$ ipython --no-banner

In [1]: import numpy as np

In [2]: np.set_printoptions(precision=2, suppress=True, linewidth=140, sign=" ")

In [3]: rnd = lambda a: np.round(a, 2) + 0

In [4]: B = np.array([[2, 1, -5, -1, -2, 0, 1, -4],
   ...:     [-1, 2, 5, -2, 3, -1, 4, -3],
   ...:     [0, 1, 2, -4, 1, -1, 2, -1],
   ...:     [-3, -5, -5, 5, -4, -3, -2, 4],
   ...:     [2, 3, -2, 4, 3, -4, -3, 1],
   ...:     [4, 3, 4, -4, -1, -1, -1, 5]])

In [5]: mat = B.T @ B

In [6]: print(mat)
[[ 34  33  12 -23   7  -2  -6   5]
 [ 33  49  38 -34  31  -3   9 -13]
 [ 12  38  99 -62  37  12  31   1]
 [-23 -34 -62  78 -12 -21 -35  18]
 [  7  31  37 -12  40  -3  12 -20]
 [ -2  -3  12 -21  -3  28  13 -17]
 [ -6   9  31 -35  12  13  35 -34]
 [  5 -13   1  18 -20 -17 -34  68]]

In [7]: U, sv, Vt = np.linalg.svd(mat)

In [8]: print(rnd(sv))
[ 214.63   89.38   61.16   47.42   16.06    2.34    0.      0.  ]

In [9]: B = U[:, :6] @ np.diag(sv[:6]) @ Vt[:6]

In [10]: print(rnd(B))
[[ 34.  33.  12. -23.   7.  -2.  -6.   5.]
 [ 33.  49.  38. -34.  31.  -3.   9. -13.]
 [ 12.  38.  99. -62.  37.  12.  31.   1.]
 [-23. -34. -62.  78. -12. -21. -35.  18.]
 [  7.  31.  37. -12.  40.  -3.  12. -20.]
 [ -2.  -3.  12. -21.  -3.  28.  13. -17.]
 [ -6.   9.  31. -35.  12.  13.  35. -34.]
 [  5. -13.   1.  18. -20. -17. -34.  68.]]

In [11]: print(rnd(np.abs(mat - B).max()))
0.0

In [12]: vals, evecs = np.linalg.eigh(mat)

In [13]: x = np.array([1, 2, 2, -1, -1, -3, -1, 2])

In [14]: print(rnd(evecs * np.maximum(vals, 0) @ evecs.T))
[[ 34.  33.  12. -23.   7.  -2.  -6.   5.]
 [ 33.  49.  38. -34.  31.  -3.   9. -13.]
 [ 12.  38.  99. -62.  37.  12.  31.   1.]
 [-23. -34. -62.  78. -12. -21. -35.  18.]
 [  7.  31.  37. -12.  40.  -3.  12. -20.]
 [ -2.  -3.  12. -21.  -3.  28.  13. -17.]
 [ -6.   9.  31. -35.  12.  13.  35. -34.]
 [  5. -13.   1.  18. -20. -17. -34.  68.]]

In [15]: print(np.abs(mat).sum(axis=1).max(), rnd(np.abs(vals).max()))
292 214.63

In [16]: arr = np.load("w.npy")

In [17]: print(rnd(arr))
[[ 1.97  0.07  0.11  0.65 -0.06  0.46  0.22 -0.2   0.56]
 [ 0.07  1.81 -0.3  -0.11 -0.11  0.01  0.38  0.29  0.1 ]
 [ 0.11 -0.3   1.53 -0.1  -0.19  0.07  0.64  0.44  0.23]
 [ 0.65 -0.11 -0.1   1.89  0.05 -0.52  0.52  0.17 -0.2 ]
 [-0.06 -0.11 -0.19  0.05  1.9   0.17  0.24  0.16  0.2 ]
 [ 0.46  0.01  0.07 -0.52  0.17  1.24 -0.09  0.06 -0.68]
 [ 0.22  0.38  0.64  0.52  0.24 -0.09  1.61 -0.63 -0.03]
 [-0.2   0.29  0.44  0.17  0.16  0.06 -0.63  1.56 -0.12]
 [ 0.56  0.1   0.23 -0.2   0.2  -0.68 -0.03 -0.12  1.49]]

In [18]: rk = np.linalg.matrix_rank(arr)

In [19]: print(rk)
7

In [20]: null = np.linalg.svd(arr)[2][rk:].T

In [21]: print([int(np.linalg.matrix_rank(arr[:i])) for i in range(1, len(arr) + 1)])
[1, 2, 3, 4, 5, 6, 7, 7, 7]

In [22]: print(null.shape)
(9, 2)

In [23]: print(np.linalg.matrix_rank(arr.T @ arr), np.linalg.matrix_rank(arr @ arr.T))
7 7

In [24]: feats = np.array([[0, -18, 42, -54, 6, 42, -54, -36],
    ...:     [0, -21, 49, -63, 7, 49, -63, -42],
    ...:     [0, -18, 42, -54, 6, 42, -54, -36],
    ...:     [0, -18, 42, -54, 6, 42, -54, -36],
    ...:     [0, -15, 35, -45, 5, 35, -45, -30],
    ...:     [0, -15, 35, -45, 5, 35, -45, -30]])

In [25]: print(feats)
[[  0 -18  42 -54   6  42 -54 -36]
 [  0 -21  49 -63   7  49 -63 -42]
 [  0 -18  42 -54   6  42 -54 -36]
 [  0 -18  42 -54   6  42 -54 -36]
 [  0 -15  35 -45   5  35 -45 -30]
 [  0 -15  35 -45   5  35 -45 -30]]

In [26]: U, sv, Vt = np.linalg.svd(feats)

In [27]: print(np.argmax(sv[:-1] / (sv[1:] + 1e-6)) + 1)
1

In [28]: print(rnd(sv))
[ 251.68    0.      0.      0.      0.      0.  ]

In [29]: B = U[:, :1] @ np.diag(sv[:1]) @ Vt[:1]

In [30]: print(rnd(np.linalg.norm(feats - B) / np.linalg.norm(feats)))
0.0

In [31]: print(np.linalg.matrix_rank(B))
1

In [32]: print(rnd(B))
[[  0. -18.  42. -54.   6.  42. -54. -36.]
 [  0. -21.  49. -63.   7.  49. -63. -42.]
 [  0. -18.  42. -54.   6.  42. -54. -36.]
 [  0. -18.  42. -54.   6.  42. -54. -36.]
 [  0. -15.  35. -45.   5.  35. -45. -30.]
 [  0. -15.  35. -45.   5.  35. -45. -30.]]

In [33]: U, sv, Vt = np.linalg.svd(feats)

In [34]: evecs = Vt[:(sv > 1e-8).sum()]

In [35]: rng = np.random.default_rng(552804)

In [36]: x = feats[2] + -2 * feats[5] + rng.integers(2) * np.eye(8)[4]

In [37]: print(x)
[  0.  12. -28.  36.  -4. -28.  36.  24.]

In [38]: print(rnd(np.linalg.norm(x - evecs.T @ evecs @ x)))
0.0

In [39]: print(rnd(evecs.T @ evecs))
[[ 0.    0.    0.    0.    0.    0.    0.    0.  ]
 [ 0.    0.03 -0.07  0.09 -0.01 -0.07  0.09  0.06]
 [ 0.   -0.07  0.16 -0.21  0.02  0.16 -0.21 -0.14]
 [ 0.    0.09 -0.21  0.26 -0.03 -0.21  0.26  0.18]
 [ 0.   -0.01  0.02 -0.03  0.    0.02 -0.03 -0.02]
 [ 0.   -0.07  0.16 -0.21  0.02  0.16 -0.21 -0.14]
 [ 0.    0.09 -0.21  0.26 -0.03 -0.21  0.26  0.18]
 [ 0.    0.06 -0.14  0.18 -0.02 -0.14  0.18  0.12]]

In [40]: print(np.linalg.matrix_rank(np.vstack([feats, x])))
1
